$ python3 -q
>>> import numpy as np
>>> np.set_printoptions(precision=2, suppress=True, linewidth=160, legacy="1.25")
>>> F = np.load("run16.npy")
>>> print(F)
[[ 1  0  0  0]
 [ 0  1  0  0]
 [ 1 -2  1  0]
 [ 1  2  1  1]]
>>> # triangular
>>> Q, vecs = np.linalg.qr(F[:, :1])[0], np.linalg.qr(F[:, 1:])[0]
>>> sigma = np.linalg.svd(Q.T @ vecs, compute_uv=False)
>>> print(sigma)
[0.82]
>>> print((sigma > 0.9).sum())
0
>>> print(np.degrees(np.arccos(sigma.clip(0, 1))))
[35.26]
>>> print(np.allclose(F, F.T))
False
>>> assert F == F.T
Traceback (most recent call last):
  File "<python-input-11>", line 1, in <module>
    assert F == F.T
           ^^^^^^^^
ValueError: The truth value of an array with more than one element is ambiguous. Use a.any() or a.all()
>>> np.linalg.determinant(F)
Traceback (most recent call last):
  File "<python-input-12>", line 1, in <module>
    np.linalg.determinant(F)
    ^^^^^^^^^^^^^^^^^^^^^
AttributeError: module 'numpy.linalg' has no attribute 'determinant'
>>> print(np.linalg.matrix_power(F, 4))
[[ 1  0  0  0]
 [ 0  1  0  0]
 [ 4 -8  1  0]
 [10 -4  4  1]]
>>> print(np.allclose(F @ F.T, F.T @ F))
False
>>> F.inv()
Traceback (most recent call last):
  File "<python-input-15>", line 1, in <module>
    F.inv()
    ^^^^^
AttributeError: 'numpy.ndarray' object has no attribute 'inv'
>>> print(np.sort(np.abs(np.linalg.eigvals(F))))
[1. 1. 1. 1.]
>>> hat = np.triu(np.array([[3, -2, -2, 4], [-4, -5, 3, -5], [-4, -5, 3, 1], [-3, 5, 0, -2]]), 1) + np.eye(4)
>>> out = hat @ F @ np.linalg.inv(hat)
>>> print(np.poly(out))
[ 1. -4.  6. -4.  1.]
>>> print(np.round(np.linalg.det(out), 2))
1.0
>>> mat = np.load("arr.npy")
>>> print(mat)
[[-5.  1.  2.]
 [-2. -2.  4.]
 [ 0.  0. -1.]]
>>> evals, vecs = np.linalg.eig(mat)
>>> print(np.prod(evals))
-12.0
>>> print(evals)
[-4. -3. -1.]
>>> print(mat @ vecs[:, 0] - evals[0] * vecs[:, 0])
[0. 0. 0.]
>>> M = np.load("dump.npy")
>>> print(M.round(2) + 0)
[[ 0.    0.   -0.04  0.04]
 [ 0.    0.    0.    0.  ]
 [-0.04  0.    0.57 -0.49]
 [ 0.04  0.   -0.49  0.42]]
>>> # rows and columns are dependent
>>> print(np.round(np.sort(np.linalg.eigvals(M).real), 2) + 0)
[0. 0. 0. 1.]
>>> U, sigma, VT = np.linalg.svd(M)
>>> vecs = VT[:(sigma > 1e-8).sum()]
>>> rng = np.random.default_rng(32)
>>> x0 = M[3] + 2 * M[1] + rng.integers(2) * np.eye(4)[0]
>>> print(x0)
[ 1.04  0.   -0.49  0.42]
>>> print(np.round(np.diag(vecs.T @ vecs), 2) + 0)
[0.   0.   0.57 0.42]
>>> print(np.round(np.linalg.norm(x0 - vecs.T @ vecs @ x0), 2))
1.0
>>> rank = np.linalg.matrix_rank(M)
>>> print(rank)
1
>>> null = np.linalg.svd(M)[2][rank:].T
>>> print([int(np.linalg.matrix_rank(np.delete(M, i, axis=0))) for i in range(4)])
[1, 1, 1, 1]
>>> print([int(np.linalg.matrix_rank(M[:, :j + 1])) for j in range(4)])
[1, 1, 1, 1]
>>> print(null.shape)
(4, 3)
>>> print(np.round(M @ null, 2) + 0)
[[0. 0. 0.]
 [0. 0. 0.]
 [0. 0. 0.]
 [0. 0. 0.]]
>>> W0 = np.load("case1.npy")
>>> print(W0)
[[  0 -15   0  -6]
 [ 20 -20   8  -8]
 [  0 -12   0  -6]
 [ 16 -16   8  -8]]
>>> labels = rng.permutation(4)
>>> print(labels)
[2 0 1 3]
>>> out = W0[labels][:, labels]
>>> print(np.sort(np.abs(np.linalg.eigvals(out))))
[ 1.03  1.03 23.21 23.21]
>>> hat = np.triu(np.array([[7, -1, -1, -1], [-9, -9, -6, 4], [-2, -1, 5, -7], [6, 4, 7, -6]]), 1) + np.eye(4)
>>> out = hat @ W0 @ np.linalg.inv(hat)
>>> print(hat @ W0 - W0 @ hat)
[[ -36.   48. -106.   82.]
 [  64.   28.  -68.  160.]
 [-112.  112. -128.  104.]
 [   0.   16.  -80.  136.]]
>>> print(np.poly(out))
[  1.  28. 572. 672. 576.]
>>> out = W0 ** -1
Traceback (most recent call last):
  File "<python-input-55>", line 1, in <module>
    out = W0 ** -1
          ~~~^^~~~
ValueError: Integers to negative integer powers are not allowed.
>>> out = np.linalg.inv(W0)
>>> print(round(float(np.linalg.det(W0) * np.linalg.det(out)), 2))
1.0
>>> print(np.linalg.det(W0) * out)
[[-192.  144.  192. -144.]
 [-192.   -0.  192.   -0.]
 [ 384. -288. -480.  360.]
 [ 384.   -0. -480.   -0.]]
>>> print(np.round(np.linalg.inv(out), 2) + 0)
[[  0. -15.   0.  -6.]
 [ 20. -20.   8.  -8.]
 [  0. -12.   0.  -6.]
 [ 16. -16.   8.  -8.]]
>>> print(round(float(np.linalg.slogdet(W0)[0]), 2))
1.0
>>> x0 = np.array([-1, 1, -3, 2])
>>> rhs = W0 @ x0
>>> print(rhs)
[-27 -80 -24 -72]
>>> print(np.linalg.solve(W0, rhs + W0[:, 3]))
[-1.  1. -3.  3.]
>>> print(np.linalg.solve(W0, W0[:, 2]))
[ 0. -0.  1. -0.]
>>> print(np.linalg.matrix_rank(M, rtol=0.1))
1
>>> print(np.round(np.linalg.norm(M, 2) / np.linalg.norm(M), 2))
1.0
>>> X = np.array([[3, -1, -2], [2, -1, -1], [-2, 1, -2], [3, -1, -2]])
>>> print(X)
[[ 3 -1 -2]
 [ 2 -1 -1]
 [-2  1 -2]
 [ 3 -1 -2]]
>>> out = np.c_[X[:, :2] @ np.array([[0, -1], [0, 0]]), np.array([2, 0, 2, 2])]
>>> print(out)
[[ 0 -3  2]
 [ 0 -2  0]
 [ 0  2  2]
 [ 0 -3  2]]
>>> print(np.linalg.lstsq(X, out[:, 0])[0])
[0. 0. 0.]
>>> print(np.linalg.norm(np.linalg.qr(X)[0].T @ out, axis=0) ** 2 / ((out ** 2).sum(axis=0) + 1e-12))
[0. 1. 1.]
>>> print(np.linalg.matrix_rank(out))
2
>>> labels = rng.permutation(3)
>>> out = X[:, labels] * rng.choice([-1, 1], 3)
>>> print(out)
[[ 1 -3 -2]
 [ 1 -2 -1]
 [-1  2 -2]
 [ 1 -3 -2]]
>>> U, _, VT = np.linalg.svd(X.T @ out)
>>> print(labels)
[1 0 2]
>>> f = np.array([2, -2])
>>> print(np.cross(X[3, :3], X[2, :3]))
[ 4 10  1]
>>> print(np.polyval(f, X[3]))
[ 4 -4 -6]
>>> Q = X.astype(float).copy()
>>> for j in range(3):
...     Q[:, j] -= Q[:, :j] @ (Q[:, :j].T @ Q[:, j])
...     Q[:, j] /= np.linalg.norm(Q[:, j])
... 
>>> print(np.round(Q.T @ X, 2) + 0)
[[ 5.1  -1.96 -1.96]
 [ 0.    0.39 -2.16]
 [ 0.    0.    2.12]]
>>> print(Q.round(2) + 0)
[[ 0.59  0.39  0.  ]
 [ 0.39 -0.59 -0.71]
 [-0.39  0.59 -0.71]
 [ 0.59  0.39  0.  ]]
>>> print(np.round(Q.T @ Q, 2) + 0)
[[1. 0. 0.]
 [0. 1. 0.]
 [0. 0. 1.]]
>>> out = np.array([[5, 4, 1], [2, 0, 2], [5, 4, 0]])
>>> A = out - out.T
>>> print(A)
[[ 0  2 -4]
 [-2  0 -2]
 [ 4  2  0]]
>>> # skew-symmetric
>>> U, sigma, VT = np.linalg.svd(A)
>>> vecs = VT[:(sigma > 1e-8).sum()]
>>> x0 = A[1] + -3 * A[0] + rng.integers(2) * np.eye(3)[2]
>>> print(x0)
[-2. -6. 11.]
>>> print(np.linalg.matrix_rank(np.vstack([A, x0])))
3
>>> print(np.diag(vecs.T @ vecs))
[0.83 0.33 0.83]
>>> U, sigma, VT = np.linalg.svd(X)
>>> print(sigma)
[5.9  2.85 0.25]
>>> out = U[:, :2] @ np.diag(sigma[:2]) @ VT[:2]
>>> print(round(float(np.abs(X - out).max()), 2))
0.21
>>> print(np.linalg.matrix_rank(out))
2
>>> print(round(float(np.linalg.norm(X - out, 2)), 2), round(sigma[2], 2))
0.25 0.25
>>> x0 = np.array([1, -3, 4])
>>> print(np.round(np.linalg.svd(A, compute_uv=False), 2) + 0)
[4.9 4.9 0. ]
>>> print(x0 @ A @ x0)
0
>>> Q = np.linalg.solve(np.eye(3) - A, np.eye(3) + A)
>>> print(round(np.linalg.det(Q), 2))
1.0
>>> print(np.round(Q @ Q.T, 2) + 0)
[[1. 0. 0.]
 [0. 1. 0.]
 [0. 0. 1.]]
>>> K = np.loadtxt("layer1.csv", delimiter=",")
>>> print(K)
[[ 0.26  0.18 -0.09]
 [-0.09 -0.06  0.03]
 [ 0.09  0.06 -0.03]
 [ 0.42  0.29 -0.15]
 [ 0.94  0.81 -0.52]
 [-0.42 -0.29  0.15]
 [ 0.09  0.06 -0.03]
 [-0.89 -0.74  0.45]
 [ 0.99  0.95 -0.72]
 [-0.79 -0.62  0.35]
 [-0.49 -0.35  0.18]]
>>> # rows 2 and 6 are equal
>>> Q, r_ = np.linalg.qr(K)
>>> print(round(float(np.trace(Q @ Q.T)), 2))
3.0
>>> print(Q @ r_)
[[ 0.26  0.18 -0.09]
 [-0.09 -0.06  0.03]
 [ 0.09  0.06 -0.03]
 [ 0.42  0.29 -0.15]
 [ 0.94  0.81 -0.52]
 [-0.42 -0.29  0.15]
 [ 0.09  0.06 -0.03]
 [-0.89 -0.74  0.45]
 [ 0.99  0.95 -0.72]
 [-0.79 -0.62  0.35]
 [-0.49 -0.35  0.18]]
>>> print(np.round(abs(r_[0, 0]), 2), round(np.linalg.norm(K[:, 0]), 2))
1.99 1.99
>>> print(Q.shape, r_.shape)
(11, 3) (3, 3)
>>> print(np.round(Q.T @ Q, 2) + 0)
[[1. 0. 0.]
 [0. 1. 0.]
 [0. 0. 1.]]
>>> J = np.array([[-3.95, -3.02, 1.95],
...     [-3.98, -3.06, 1.97],
...     [-3.99, -3.02, 1.97],
...     [-4.01, -3.01, 2.02],
...     [-4.03, -3.05, 1.97],
...     [-4.05, -3.0, 2.04],
...     [-1.02, -2.96, -4.04],
...     [-1.0, -2.95, -3.96],
...     [-1.07, -3.02, -3.99],
...     [-0.91, -3.04, -3.98],
...     [-1.02, -2.98, -3.9],
...     [-0.92, -3.0, -4.05]])
>>> labels = J[:, 1] > np.median(J[:, 1])
>>> f = J[labels].mean(axis=0) - J[~labels].mean(axis=0)
>>> print(((J - J.mean(axis=0)) @ f > 0).astype(int))
[0 0 0 0 0 0 1 1 1 1 1 1]
>>> print(np.argsort(-np.abs(f).round(6), kind="stable"))
[2 0 1]
>>> print(labels.astype(int))
[0 0 0 1 0 1 1 1 0 0 1 1]
